$ python3 -q
>>> import numpy as np
>>> from numpy import linalg as LA
>>> np.set_printoptions(precision=2, suppress=True, linewidth=140, floatmode="fixed")
>>> rd = lambda a: np.round(a, 2) + 0
>>> arr = np.loadtxt("block17.csv", delimiter=",")
>>> print(arr)
[[4.00 1.00 4.00 1.00]
 [3.00 0.00 3.00 0.00]
 [4.00 1.00 4.00 1.00]
 [3.00 0.00 3.00 0.00]]
>>> rank = LA.matrix_rank(arr)
>>> print(rank)
2
>>> N = LA.svd(arr)[2][rank:].T
>>> print([int(LA.matrix_rank(arr[:i])) for i in range(1, len(arr) + 1)])
[1, 2, 2, 2]
>>> print(rd(N @ N.T))
[[ 0.50  0.00 -0.50  0.00]
 [ 0.00  0.50  0.00 -0.50]
 [-0.50  0.00  0.50  0.00]
 [ 0.00 -0.50  0.00  0.50]]
>>> print([int(LA.matrix_rank(arr[:, :j + 1])) for j in range(4)])
[1, 2, 2, 2]
>>> Uu, sig, Vt = LA.svd(arr)
>>> print(np.argmax(sig[:-1] / (sig[1:] + 1e-6)) + 1)
2
>>> M2 = Uu[:, :2] @ np.diag(sig[:2]) @ Vt[:2]
>>> print(rd(LA.norm(arr - M2) / LA.norm(arr)))
0.0
>>> print(rd(LA.norm(arr - M2, 2)), rd(sig[2]))
0.0 0.0
>>> print(LA.matrix_rank(M2))
2
>>> E = np.loadtxt("case2.csv", delimiter=",")
>>> print(E)
[[18.00  3.00  3.00 12.00 18.00  9.00 12.00 12.00 12.00]
 [ 3.00  1.00  0.00  3.00  3.00  2.00  1.00  2.00  1.00]
 [ 3.00  0.00  1.00  1.00  3.00  1.00  3.00  2.00  3.00]
 [12.00  3.00  1.00 10.00 12.00  7.00  6.00  8.00  6.00]
 [18.00  3.00  3.00 12.00 18.00  9.00 12.00 12.00 12.00]
 [ 9.00  2.00  1.00  7.00  9.00  5.00  5.00  6.00  5.00]
 [12.00  1.00  3.00  6.00 12.00  5.00 10.00  8.00 10.00]
 [12.00  2.00  2.00  8.00 12.00  6.00  8.00  8.00  8.00]
 [12.00  1.00  3.00  6.00 12.00  5.00 10.00  8.00 10.00]]
>>> Uu, sig, Vt = LA.svd(E)
>>> V = Vt[:(sig > 1e-8).sum()]
>>> rng = np.random.default_rng(73)
>>> x = E[8] + -3 * E[3] + rng.integers(2) * np.eye(9)[7]
>>> print(x)
[-24.00  -8.00   0.00 -24.00 -24.00 -16.00  -8.00 -15.00  -8.00]
>>> print(rd(np.diag(V.T @ V)))
[0.25 0.08 0.07 0.42 0.25 0.14 0.34 0.11 0.34]
>>> print(rd(LA.norm(x - V.T @ V @ x)))
0.94
>>> def softmax(z):
...     e = np.exp(z - z.max(axis=-1, keepdims=True))
...     return e / e.sum(axis=-1, keepdims=True)
... 
>>> print(rd(softmax(10 * E[4])))
[0.50 0.00 0.00 0.00 0.50 0.00 0.00 0.00 0.00]
>>> print(rd(softmax(E[4])))
[0.50 0.00 0.00 0.00 0.50 0.00 0.00 0.00 0.00]
>>> att = E @ E.T / np.sqrt(9)
>>> print(rd(softmax(att)))
[[0.50 0.00 0.00 0.00 0.50 0.00 0.00 0.00 0.00]
 [0.50 0.00 0.00 0.00 0.50 0.00 0.00 0.00 0.00]
 [0.50 0.00 0.00 0.00 0.50 0.00 0.00 0.00 0.00]
 [0.50 0.00 0.00 0.00 0.50 0.00 0.00 0.00 0.00]
 [0.50 0.00 0.00 0.00 0.50 0.00 0.00 0.00 0.00]
 [0.50 0.00 0.00 0.00 0.50 0.00 0.00 0.00 0.00]
 [0.50 0.00 0.00 0.00 0.50 0.00 0.00 0.00 0.00]
 [0.50 0.00 0.00 0.00 0.50 0.00 0.00 0.00 0.00]
 [0.50 0.00 0.00 0.00 0.50 0.00 0.00 0.00 0.00]]
>>> w, V = LA.eigh(E)
>>> print(rd(V.T @ E @ V))
[[ 0.00  0.00  0.00  0.00  0.00  0.00  0.00  0.00  0.00]
 [ 0.00  0.00  0.00  0.00  0.00  0.00  0.00  0.00  0.00]
 [ 0.00  0.00  0.00  0.00  0.00  0.00  0.00  0.00  0.00]
 [ 0.00  0.00  0.00  0.00  0.00  0.00  0.00  0.00  0.00]
 [ 0.00  0.00  0.00  0.00  0.00  0.00  0.00  0.00  0.00]
 [ 0.00  0.00  0.00  0.00  0.00  0.00  0.00  0.00  0.00]
 [ 0.00  0.00  0.00  0.00  0.00  0.00  0.00  0.00  0.00]
 [ 0.00  0.00  0.00  0.00  0.00  0.00  0.00  7.41  0.00]
 [ 0.00  0.00  0.00  0.00  0.00  0.00  0.00  0.00 73.59]]
>>> print(np.abs(V[:, -1]).round(6).argmax())
0
>>> print(rd(LA.svd(E, compute_uv=False)))
[73.59  7.41  0.00  0.00  0.00  0.00  0.00  0.00  0.00]
>>> print(rd(w))
[ 0.00  0.00  0.00  0.00  0.00  0.00  0.00  7.41 73.59]
>>> print(rd(LA.eigvalsh(E + 5 * np.eye(9))))
[ 5.00  5.00  5.00  5.00  5.00  5.00  5.00 12.41 78.59]
>>> print((w > 1e-8).sum(), (w < -1e-8).sum())
2 0
>>> theta = np.radians(60)
>>> r_ = np.eye(9)
>>> r_[7, 7] = r_[6, 6] = np.cos(theta)
>>> r_[7, 6], r_[6, 7] = -np.sin(theta), np.sin(theta)
>>> print(rd(r_))
[[ 1.00  0.00  0.00  0.00  0.00  0.00  0.00  0.00  0.00]
 [ 0.00  1.00  0.00  0.00  0.00  0.00  0.00  0.00  0.00]
 [ 0.00  0.00  1.00  0.00  0.00  0.00  0.00  0.00  0.00]
 [ 0.00  0.00  0.00  1.00  0.00  0.00  0.00  0.00  0.00]
 [ 0.00  0.00  0.00  0.00  1.00  0.00  0.00  0.00  0.00]
 [ 0.00  0.00  0.00  0.00  0.00  1.00  0.00  0.00  0.00]
 [ 0.00  0.00  0.00  0.00  0.00  0.00  0.50  0.87  0.00]
 [ 0.00  0.00  0.00  0.00  0.00  0.00 -0.87  0.50  0.00]
 [ 0.00  0.00  0.00  0.00  0.00  0.00  0.00  0.00  1.00]]
>>> M2 = E @ r_.T
>>> print(np.allclose(E @ E.T, M2 @ M2.T))
True
>>> print(rd(np.abs(M2 - E).max(axis=0)))
[ 0.00  0.00  0.00  0.00  0.00  0.00  4.39 16.39  0.00]
>>> W0 = np.array([[0, 0, 0, -6, 0, -2],
...     [0, 0, 0, 6, -4, 6],
...     [0, 0, 0, 2, -2, -2],
...     [3, 0, 1, 6, 0, 2],
...     [-3, 2, -3, -6, 4, -6],
...     [-1, 1, 1, -2, 2, 2]])
>>> print(W0)
[[ 0  0  0 -6  0 -2]
 [ 0  0  0  6 -4  6]
 [ 0  0  0  2 -2 -2]
 [ 3  0  1  6  0  2]
 [-3  2 -3 -6  4 -6]
 [-1  1  1 -2  2  2]]
>>> print(np.allclose(W0, W0.T))
False
>>> print(np.allclose(W0 @ W0.T, W0.T @ W0))
False
>>> assert W0 == W0.T
Traceback (most recent call last):
  File "<python-input-51>", line 1, in <module>
    assert W0 == W0.T
           ^^^^^^^^^^
ValueError: The truth value of an array with more than one element is ambiguous. Use a.any() or a.all()
>>> print(W0 @ W0)
[[-16  -2  -8 -32  -4 -16]
 [ 24  -2  24  48  -4  48]
 [ 14  -6   6  28 -12  12]
 [ 16   2   8  16   2   8]
 [-24   2 -24 -24   2 -24]
 [-14   6  -6 -14   6  -6]]
>>> print(rd(LA.det(W0)))
1568.0
>>> W0.inv()
Traceback (most recent call last):
  File "<python-input-54>", line 1, in <module>
    W0.inv()
    ^^^^^^
AttributeError: 'numpy.ndarray' object has no attribute 'inv'
>>> u = np.array([4, 3, 5])
>>> print(np.correlate(W0[4], W0[0], "full"))
[  6  -4  24   0  10  48 -24  36   0   0   0]
>>> print(np.convolve(W0[4], u))
[-12  -1 -21 -23 -17 -42   2 -30]
>>> print(np.array([np.convolve(row, u, "same") for row in W0]))
[[  0   0 -24 -18 -38  -6]
 [  0   0  24   2  42  -2]
 [  0   0   8  -2  -4 -16]
 [  9  19  27  23  38   6]
 [ -1 -21 -23 -17 -42   2]
 [  1   2   0   7   4  16]]
>>> x = np.array([2, 0, -2, -2, 2, 0])
>>> rhs = W0 @ x
>>> print(rhs)
[ 12 -20  -8  -8  20   4]
>>> print(rd(LA.solve(W0, W0[:, 5])))
[0.00 0.00 0.00 0.00 0.00 1.00]
>>> print(rd(LA.solve(W0, rhs)))
[ 2.00  0.00 -2.00 -2.00  2.00  0.00]
>>> print(rd(LA.solve(W0, -1 * rhs)))
[-2.00  0.00  2.00  2.00 -2.00  0.00]
>>> labels = rng.permutation(6)
>>> print(labels)
[4 3 2 5 0 1]
>>> M2 = W0[labels][:, labels]
>>> print(rd(LA.det(M2)), rd(LA.det(W0[labels])))
1568.0 -1568.0
>>> print(np.diag(M2))
[4 6 0 2 0 0]
>>> print(M2)
[[ 4 -6 -3 -6 -3  2]
 [ 0  6  1  2  3  0]
 [-2  2  0 -2  0  0]
 [ 2 -2  1  2 -1  1]
 [ 0 -6  0 -2  0  0]
 [-4  6  0  6  0  0]]
>>> x = np.array([2, -2, 2, 0, -2, -3])
>>> print(LA.norm(W0 @ x) <= LA.norm(W0, 2) * LA.norm(x) + 1e-9)
True
>>> print((W0 @ x).argmax())
2
>>> print(np.einsum("ij,j->i", W0, x))
[  6 -10  10   2  -6 -12]
>>> print(np.sign((W0 @ x).round(6)))
[ 1 -1  1  1 -1 -1]
>>> F = np.loadtxt("w.csv", delimiter=",")
>>> print(rd(F))
[[ 0.12 -0.21  0.04 -0.21  0.04  0.12  0.04 -0.04 -0.04]
 [-0.21  0.34 -0.07  0.34 -0.07 -0.21 -0.07  0.07  0.07]
 [ 0.04 -0.07  0.01 -0.07  0.01  0.04  0.01 -0.01 -0.01]
 [-0.21  0.34 -0.07  0.34 -0.07 -0.21 -0.07  0.07  0.07]
 [ 0.04 -0.07  0.01 -0.07  0.01  0.04  0.01 -0.01 -0.01]
 [ 0.12 -0.21  0.04 -0.21  0.04  0.12  0.04 -0.04 -0.04]
 [ 0.04 -0.07  0.01 -0.07  0.01  0.04  0.01 -0.01 -0.01]
 [-0.04  0.07 -0.01  0.07 -0.01 -0.04 -0.01  0.01  0.01]
 [-0.04  0.07 -0.01  0.07 -0.01 -0.04 -0.01  0.01  0.01]]
>>> w, V = LA.eigh(F)
>>> x = np.array([-3, 1, -3, -2, 3, -1, -2, -1, 3])
>>> print(rd(V * np.abs(w) @ V.T))
[[ 0.12 -0.21  0.04 -0.21  0.04  0.12  0.04 -0.04 -0.04]
 [-0.21  0.34 -0.07  0.34 -0.07 -0.21 -0.07  0.07  0.07]
 [ 0.04 -0.07  0.01 -0.07  0.01  0.04  0.01 -0.01 -0.01]
 [-0.21  0.34 -0.07  0.34 -0.07 -0.21 -0.07  0.07  0.07]
 [ 0.04 -0.07  0.01 -0.07  0.01  0.04  0.01 -0.01 -0.01]
 [ 0.12 -0.21  0.04 -0.21  0.04  0.12  0.04 -0.04 -0.04]
 [ 0.04 -0.07  0.01 -0.07  0.01  0.04  0.01 -0.01 -0.01]
 [-0.04  0.07 -0.01  0.07 -0.01 -0.04 -0.01  0.01  0.01]
 [-0.04  0.07 -0.01  0.07 -0.01 -0.04 -0.01  0.01  0.01]]
>>> print(rd(LA.eigvalsh(F[1:, 1:])))
[0.00 0.00 0.00 0.00 0.00 0.00 0.00 0.88]
>>> cov = F.T @ F
>>> print(rd(LA.svd(F, compute_uv=False) ** 2))
[1.00 0.00 0.00 0.00 0.00 0.00 0.00 0.00 0.00]
>>> print(rd(np.trace(cov)), rd((F ** 2).sum()))
1.0 1.0
>>> print(rd(cov))
[[ 0.12 -0.21  0.04 -0.21  0.04  0.12  0.04 -0.04 -0.04]
 [-0.21  0.34 -0.07  0.34 -0.07 -0.21 -0.07  0.07  0.07]
 [ 0.04 -0.07  0.01 -0.07  0.01  0.04  0.01 -0.01 -0.01]
 [-0.21  0.34 -0.07  0.34 -0.07 -0.21 -0.07  0.07  0.07]
 [ 0.04 -0.07  0.01 -0.07  0.01  0.04  0.01 -0.01 -0.01]
 [ 0.12 -0.21  0.04 -0.21  0.04  0.12  0.04 -0.04 -0.04]
 [ 0.04 -0.07  0.01 -0.07  0.01  0.04  0.01 -0.01 -0.01]
 [-0.04  0.07 -0.01  0.07 -0.01 -0.04 -0.01  0.01  0.01]
 [-0.04  0.07 -0.01  0.07 -0.01 -0.04 -0.01  0.01  0.01]]
>>> print(np.allclose(cov, cov.T))
True
>>> x = np.array([0, 5, 9, 1, 8, -4, 5, -7, 3])
>>> print(rd(np.eye(9) - F))
[[ 0.88  0.21 -0.04  0.21 -0.04 -0.12 -0.04  0.04  0.04]
 [ 0.21  0.66  0.07 -0.34  0.07  0.21  0.07 -0.07 -0.07]
 [-0.04  0.07  0.99  0.07 -0.01 -0.04 -0.01  0.01  0.01]
 [ 0.21 -0.34  0.07  0.66  0.07  0.21  0.07 -0.07 -0.07]
 [-0.04  0.07 -0.01  0.07  0.99 -0.04 -0.01  0.01  0.01]
 [-0.12  0.21 -0.04  0.21 -0.04  0.88 -0.04  0.04  0.04]
 [-0.04  0.07 -0.01  0.07 -0.01 -0.04  0.99  0.01  0.01]
 [ 0.04 -0.07  0.01 -0.07  0.01  0.04  0.01  0.99 -0.01]
 [ 0.04 -0.07  0.01 -0.07  0.01  0.04  0.01 -0.01  0.99]]
>>> print(rd(F @ F @ x))
[-0.66  1.10 -0.22  1.10 -0.22 -0.66 -0.22  0.22  0.22]
>>> print(rd(F @ x))
[-0.66  1.10 -0.22  1.10 -0.22 -0.66 -0.22  0.22  0.22]
>>> w1 = np.array([[5, -4, -3, 1, 1],
...     [-5, -3, 1, 5, 2],
...     [0, 0, 3, 1, -1],
...     [5, 3, -2, -4, 5],
...     [-5, 0, -1, 4, 1],
...     [-4, 4, 0, -3, 4],
...     [-5, 3, 2, -1, -5],
...     [5, 1, 3, -3, 3],
...     [5, 2, -4, 2, 3]])
>>> b = np.array([4, 7, 8, 5, 7])
>>> hid = np.maximum(F @ w1 + b, 0)
>>> print((hid > 0).mean(axis=0))
[1.00 1.00 1.00 1.00 1.00]
>>> print(LA.matrix_rank(hid))
2
>>> cent = np.array([[-1, 0, -3], [2, -1, 1], [-1, -2, 2], [-1, 0, -2], [3, 1, -3]])
>>> print(w1 @ cent)
[[ -8  11 -30]
 [ -1   3  -2]
 [ -7  -7   7]
 [ 22   6 -23]
 [  5   3   2]
 [ 27   0  10]
 [ -5 -12  39]
 [  6  -4 -11]
 [ 10   9 -34]]
>>> print((hid @ cent).round(6).argmax(axis=1))
[0 0 0 0 0 0 0 0 0]
>>> labels = rng.integers(0, 3, 14)
>>> mat = np.triu((labels[:, None] == labels) & (rng.random((14, 14)) < 0.8), 1).astype(int)
>>> mat += mat.T
>>> print(mat)
[[0 1 1 0 0 0 0 1 0 0 0 1 0 1]
 [1 0 1 0 0 0 0 1 1 0 0 0 0 1]
 [1 1 0 0 0 0 0 1 0 0 1 1 0 0]
 [0 0 0 0 0 0 1 0 0 1 0 0 0 0]
 [0 0 0 0 0 0 0 0 0 0 0 0 0 0]
 [0 0 0 0 0 0 1 0 0 1 0 0 1 0]
 [0 0 0 1 0 1 0 0 0 1 0 0 0 0]
 [1 1 1 0 0 0 0 0 1 0 1 1 0 1]
 [0 1 0 0 0 0 0 1 0 0 1 0 0 1]
 [0 0 0 1 0 1 1 0 0 0 0 0 1 0]
 [0 0 1 0 0 0 0 1 1 0 0 0 0 1]
 [1 0 1 0 0 0 0 1 0 0 0 0 0 1]
 [0 0 0 0 0 1 0 0 0 1 0 0 0 0]
 [1 1 0 0 0 0 0 1 1 0 1 1 0 0]]
>>> # 3 groups of indices that never mix
>>> w, V = LA.eigh(mat)
>>> x = np.array([3, 2, 0, 2, -3, 2, 1, 0, -2, 2, -3, 2, 0, 2])
>>> print(x @ mat @ x)
64
>>> print(np.abs(mat).sum(axis=1).max(), rd(np.abs(w).max()))
7 5.15
>>> print(rd(LA.eigvalsh(mat[1:, 1:])))
[-2.52 -1.62 -1.49 -1.47 -1.14 -0.46  0.00  0.00  0.00  0.62  0.74  2.94  4.42]
